$ python3 -q
>>> import numpy as np
>>> from numpy import linalg as LA
>>> np.set_printoptions(precision=2, suppress=True, linewidth=120, legacy="1.25")
>>> tidy = lambda a: np.round(a, 2) + 0
>>> sig = 10 * 0.7 ** np.arange(3)
>>> rng = np.random.default_rng(613032)
>>> K = rng.normal(size=(14, 3)) * rng.permutation(sig)
>>> print(tidy(K))
[[ 25.77   3.9    1.83]
 [-11.59   4.05   2.01]
 [ -9.39   3.29  -1.51]
 [-10.98   3.13   2.34]
 [  9.47  -6.54   1.47]
 [ -2.22  -9.37   8.9 ]
 [  2.     3.52   2.57]
 [ -8.73  -4.97   3.09]
 [ -1.37  -2.86   4.94]
 [ -5.37  -4.93   1.79]
 [ -2.93   1.63  -1.07]
 [ -8.42  -0.63   2.61]
 [  0.03  -8.1    1.32]
 [ -1.41   5.5   -2.19]]
>>> th = np.radians(15)
>>> Rm = np.eye(3)
>>> Rm[2, 2] = Rm[1, 1] = np.cos(th)
>>> Rm[2, 1], Rm[1, 2] = -np.sin(th), np.sin(th)
>>> print(tidy(Rm))
[[ 1.    0.    0.  ]
 [ 0.    0.97  0.26]
 [ 0.   -0.26  0.97]]
>>> out = K @ Rm.T
>>> print(np.allclose(K @ K.T, out @ out.T))
True
>>> print(tidy(np.abs(out - K).max(axis=0)))
[0.   2.62 2.12]
>>> print(tidy(LA.svd(K, compute_uv=False)), tidy(LA.svd(out, compute_uv=False)))
[36.01 20.37  9.41] [36.01 20.37  9.41]
>>> out = np.array([[5, 6], [4, -1], [2, -2]])
>>> print(tidy(np.einsum("ik,kj->ij", Rm, out)))
[[ 5.    6.  ]
 [ 4.38 -1.48]
 [ 0.9  -1.67]]
>>> proj = K @ LA.solve(K.T @ K, K.T)
>>> print(tidy(np.trace(proj)))
3.0
>>> print(LA.matrix_rank(np.eye(14) - proj))
11
>>> x0 = np.array([3, 0, 0])
>>> h = np.maximum(K @ x0, 0)
>>> print(tidy(K * (h > 1e-9)[:, None]))
[[25.77  3.9   1.83]
 [ 0.    0.    0.  ]
 [ 0.    0.    0.  ]
 [ 0.    0.    0.  ]
 [ 9.47 -6.54  1.47]
 [ 0.    0.    0.  ]
 [ 2.    3.52  2.57]
 [ 0.    0.    0.  ]
 [ 0.    0.    0.  ]
 [ 0.    0.    0.  ]
 [ 0.    0.    0.  ]
 [ 0.    0.    0.  ]
 [ 0.03 -8.1   1.32]
 [ 0.    0.    0.  ]]
>>> print(tidy(np.maximum(K @ (3 * x0), 0)))
[231.89   0.     0.     0.    85.23   0.    18.     0.     0.     0.     0.     0.     0.28   0.  ]
>>> print(np.flatnonzero(h > 1e-9))
[ 0  4  6 12]
